% python3 -q
>>> import numpy as np
>>> np.set_printoptions(precision=4, suppress=True, linewidth=200)
>>> def tidy(a):
...     return np.round(a, 4) + 0
... 
>>> F = np.load("mat.npy")
>>> F
array([[  7,  -4,  -6,   3,  -4,   4,   1],
       [-11, -10, -15, -10, -15, -15,  -1],
       [-13,  -6,  -9, -18, -19, -13,  -3],
       [  6,   4,   6,  12,  14,   6,   2],
       [ -5, -10, -15,   0,  -7, -11,   1],
       [ -4,  -4,  -6,  -2,  -4,  -6,   0],
       [ -2,  -6,  -9,   7,   3,  -7,   2],
       [  1,   6,   9,  -2,   3,   5,  -1],
       [ -1,   8,  12, -11,  -4,   6,  -3],
       [-14,   2,   3,  -9,  -1, -11,  -2],
       [ -6,   0,   0, -10,  -8,  -4,  -2],
       [  8,   8,  12,   4,   8,  12,   0]])
>>> rank = np.linalg.matrix_rank(F)
>>> rank
np.int64(3)
>>> null = np.linalg.svd(F)[2][rank:].T
>>> np.linalg.matrix_rank(F.T @ F), np.linalg.matrix_rank(F @ F.T)
(np.int64(3), np.int64(3))
>>> [int(np.linalg.matrix_rank(np.delete(F, i, axis=0))) for i in range(12)]
[3, 3, 3, 3, 3, 3, 3, 3, 3, 3, 3, 3]
>>> [int(np.linalg.matrix_rank(F[:, :j + 1])) for j in range(7)]
[1, 2, 2, 3, 3, 3, 3]
>>> np.argsort(-np.linalg.norm(F, axis=0).round(6), kind="stable")[:3]
array([2, 4, 5])
>>> tidy(np.linalg.norm(F, 2) / np.linalg.norm(F))
np.float64(0.8494)
>>> F.shape
(12, 7)
>>> np.count_nonzero(F)
np.int64(79)
>>> F - F[0]
array([[  0,   0,   0,   0,   0,   0,   0],
       [-18,  -6,  -9, -13, -11, -19,  -2],
       [-20,  -2,  -3, -21, -15, -17,  -4],
       [ -1,   8,  12,   9,  18,   2,   1],
       [-12,  -6,  -9,  -3,  -3, -15,   0],
       [-11,   0,   0,  -5,   0, -10,  -1],
       [ -9,  -2,  -3,   4,   7, -11,   1],
       [ -6,  10,  15,  -5,   7,   1,  -2],
       [ -8,  12,  18, -14,   0,   2,  -4],
       [-21,   6,   9, -12,   3, -15,  -3],
       [-13,   4,   6, -13,  -4,  -8,  -3],
       [  1,  12,  18,   1,  12,   8,  -1]])
>>> np.unravel_index(np.abs(F).argmax(), F.shape)
(np.int64(2), np.int64(4))
>>> tidy(F.mean(axis=0))
array([-2.8333, -1.    , -1.5   , -3.    , -2.8333, -2.8333, -0.5   ])
>>> F.sum(axis=0)
array([-34, -12, -18, -36, -34, -34,  -6])
>>> np.diff(F, axis=0)
array([[-18,  -6,  -9, -13, -11, -19,  -2],
       [ -2,   4,   6,  -8,  -4,   2,  -2],
       [ 19,  10,  15,  30,  33,  19,   5],
       [-11, -14, -21, -12, -21, -17,  -1],
       [  1,   6,   9,  -2,   3,   5,  -1],
       [  2,  -2,  -3,   9,   7,  -1,   2],
       [  3,  12,  18,  -9,   0,  12,  -3],
       [ -2,   2,   3,  -9,  -7,   1,  -2],
       [-13,  -6,  -9,   2,   3, -17,   1],
       [  8,  -2,  -3,  -1,  -7,   7,   0],
       [ 14,   8,  12,  14,  16,  16,   2]])
>>> np.linalg.matrix_rank(F)
np.int64(3)
>>> F.sum(axis=1)
array([  1, -77, -81,  50, -47, -26, -12,  21,   7, -32, -30,  52])
>>> tidy(np.linalg.svd(F, compute_uv=False))
array([61.9175, 34.0574, 17.8976,  0.    ,  0.    ,  0.    ,  0.    ])
>>> Uu, s, VT = np.linalg.svd(F)
>>> vecs = VT[:(s > 1e-8).sum()]
>>> rng = np.random.default_rng(46006)
>>> vec = F[10] + 2 * F[6] + rng.integers(2) * np.eye(7)[5]
>>> vec
array([-10., -12., -18.,   4.,  -2., -17.,   2.])
>>> tidy(np.diag(vecs.T @ vecs))
array([0.5098, 0.2453, 0.552 , 0.543 , 0.6109, 0.5103, 0.0287])
>>> K = np.load("x.npy")
>>> K
array([[3., 0., 0., 2., 0., 0.],
       [0., 3., 2., 0., 2., 2.],
       [0., 2., 3., 0., 2., 2.],
       [2., 0., 0., 3., 0., 0.],
       [0., 2., 2., 0., 3., 2.],
       [0., 2., 2., 0., 2., 3.]])
>>> w, vecs = np.linalg.eigh(K)
>>> vec = np.array([1, 2, 3, 0, 1, 3])
>>> tidy(vecs * np.maximum(w, 0) @ vecs.T)
array([[3., 0., 0., 2., 0., 0.],
       [0., 3., 2., 0., 2., 2.],
       [0., 2., 3., 0., 2., 2.],
       [2., 0., 0., 3., 0., 0.],
       [0., 2., 2., 0., 3., 2.],
       [0., 2., 2., 0., 2., 3.]])
>>> tidy(np.linalg.eigvalsh(K[1:, 1:]))
array([1., 1., 1., 3., 9.])
>>> (np.sign(vecs[:, -1].round(6)) == np.sign(vecs[0, -1].round(6))).astype(int)
array([1, 0, 0, 1, 0, 0])
>>> tidy(vec @ K @ vec / (vec @ vec)), tidy(w[0]), tidy(w[-1])
(np.float64(7.8333), np.float64(1.0), np.float64(9.0))
>>> np.abs(K).sum(axis=1).max(), tidy(np.abs(w).max())
(np.float64(9.0), np.float64(9.0))
>>> w, vecs = np.linalg.eigvalsh(K)
Traceback (most recent call last):
  File "<python-input-38>", line 1, in <module>
    w, vecs = np.linalg.eigvalsh(K)
    ^^^^^^^
ValueError: too many values to unpack (expected 2)
>>> w, vecs = np.linalg.eigh(K)
>>> tidy(vecs.T @ vecs)
array([[1., 0., 0., 0., 0., 0.],
       [0., 1., 0., 0., 0., 0.],
       [0., 0., 1., 0., 0., 0.],
       [0., 0., 0., 1., 0., 0.],
       [0., 0., 0., 0., 1., 0.],
       [0., 0., 0., 0., 0., 1.]])
>>> w.sum(), np.trace(K)
(np.float64(18.0), np.float64(18.0))
>>> tidy(np.linalg.svd(K, compute_uv=False))
array([9., 5., 1., 1., 1., 1.])
>>> out = K / np.sqrt((K ** 2).mean(axis=1, keepdims=True))
>>> tidy(np.linalg.norm(out, axis=1))
array([2.4495, 2.4495, 2.4495, 2.4495, 2.4495, 2.4495])
>>> np.linalg.matrix_rank(K - K.mean(axis=1, keepdims=True))
np.int64(5)
>>> vec = np.array([1, -4, -1, -4, -2, -4])
>>> rhs = K @ vec
>>> rhs
array([ -5., -26., -23., -10., -24., -26.])
>>> tidy(np.linalg.solve(K, 3 * rhs))
array([  3., -12.,  -3., -12.,  -6., -12.])
>>> tidy(np.linalg.solve(K, rhs))
array([ 1., -4., -1., -4., -2., -4.])
>>> tidy(np.linalg.solve(K, rhs + K[:, 1]))
array([ 1., -3., -1., -4., -2., -4.])
>>> tidy(np.linalg.solve(K.T, K[4]))
array([0., 0., 0., 0., 1., 0.])
>>> w1 = np.array([[1, 0, 2, 2, 1],
...     [0, 0, 1, 1, 1],
...     [1, 0, 1, 0, 1],
...     [2, 0, 1, 1, 1],
...     [0, 2, 1, 2, 1],
...     [1, 2, 1, 0, 1]])
>>> coef = np.array([3, -3, 0, 1, -3])
>>> hid = np.maximum(K @ w1 + coef, 0)
>>> hid
array([[10.,  0.,  8.,  9.,  2.],
       [ 7.,  5.,  9.,  8.,  6.],
       [ 8.,  5.,  9.,  7.,  6.],
       [11.,  0.,  7.,  8.,  2.],
       [ 7.,  7.,  9.,  9.,  6.],
       [ 8.,  7.,  9.,  7.,  6.]])
>>> cent = np.array([[2, -1], [2, 1], [2, -2], [0, 1], [-1, 1]])
>>> (hid @ cent).round(6).argmax(axis=1)
array([0, 0, 0, 0, 0, 0])
>>> w1 @ cent
array([[ 5, -2],
       [ 1,  0],
       [ 3, -2],
       [ 5, -2],
       [ 5,  3],
       [ 7,  0]])
>>> W0 = np.loadtxt("out16.csv", delimiter=",")
>>> W0
array([[-1.,  1.,  0.,  0.,  0.,  0.,  0.,  0.,  0.,  0.,  0.,  0.,  0.],
       [ 0., -1.,  1.,  0.,  0.,  0.,  0.,  0.,  0.,  0.,  0.,  0.,  0.],
       [ 0.,  0., -1.,  1.,  0.,  0.,  0.,  0.,  0.,  0.,  0.,  0.,  0.],
       [ 0.,  0.,  0., -1.,  1.,  0.,  0.,  0.,  0.,  0.,  0.,  0.,  0.],
       [ 0.,  0.,  0.,  0., -1.,  1.,  0.,  0.,  0.,  0.,  0.,  0.,  0.],
       [ 0.,  0.,  0.,  0.,  0., -1.,  1.,  0.,  0.,  0.,  0.,  0.,  0.],
       [ 0.,  0.,  0.,  0.,  0.,  0., -1.,  1.,  0.,  0.,  0.,  0.,  0.],
       [ 0.,  0.,  0.,  0.,  0.,  0.,  0., -1.,  1.,  0.,  0.,  0.,  0.],
       [ 0.,  0.,  0.,  0.,  0.,  0.,  0.,  0., -1.,  1.,  0.,  0.,  0.],
       [ 0.,  0.,  0.,  0.,  0.,  0.,  0.,  0.,  0., -1.,  1.,  0.,  0.],
       [ 0.,  0.,  0.,  0.,  0.,  0.,  0.,  0.,  0.,  0., -1.,  1.,  0.],
       [ 0.,  0.,  0.,  0.,  0.,  0.,  0.,  0.,  0.,  0.,  0., -1.,  1.],
       [ 0.,  0.,  0.,  0.,  0.,  0.,  0.,  0.,  0.,  0.,  0.,  0., -1.]])
>>> # triangular, det is the product of the diagonal
>>> out = W0[0, 0] * W0[1:] - np.outer(W0[1:, 0], W0[0])
>>> out
array([[ 0.,  1., -1., -0., -0., -0., -0., -0., -0., -0., -0., -0., -0.],
       [ 0., -0.,  1., -1., -0., -0., -0., -0., -0., -0., -0., -0., -0.],
       [ 0., -0., -0.,  1., -1., -0., -0., -0., -0., -0., -0., -0., -0.],
       [ 0., -0., -0., -0.,  1., -1., -0., -0., -0., -0., -0., -0., -0.],
       [ 0., -0., -0., -0., -0.,  1., -1., -0., -0., -0., -0., -0., -0.],
       [ 0., -0., -0., -0., -0., -0.,  1., -1., -0., -0., -0., -0., -0.],
       [ 0., -0., -0., -0., -0., -0., -0.,  1., -1., -0., -0., -0., -0.],
       [ 0., -0., -0., -0., -0., -0., -0., -0.,  1., -1., -0., -0., -0.],
       [ 0., -0., -0., -0., -0., -0., -0., -0., -0.,  1., -1., -0., -0.],
       [ 0., -0., -0., -0., -0., -0., -0., -0., -0., -0.,  1., -1., -0.],
       [ 0., -0., -0., -0., -0., -0., -0., -0., -0., -0., -0.,  1., -1.],
       [ 0., -0., -0., -0., -0., -0., -0., -0., -0., -0., -0., -0.,  1.]])
>>> W0[:, 0] / W0[0, 0]
array([ 1., -0., -0., -0., -0., -0., -0., -0., -0., -0., -0., -0., -0.])
>>> np.flatnonzero(~out.round(6).any(axis=1))
array([], dtype=int64)
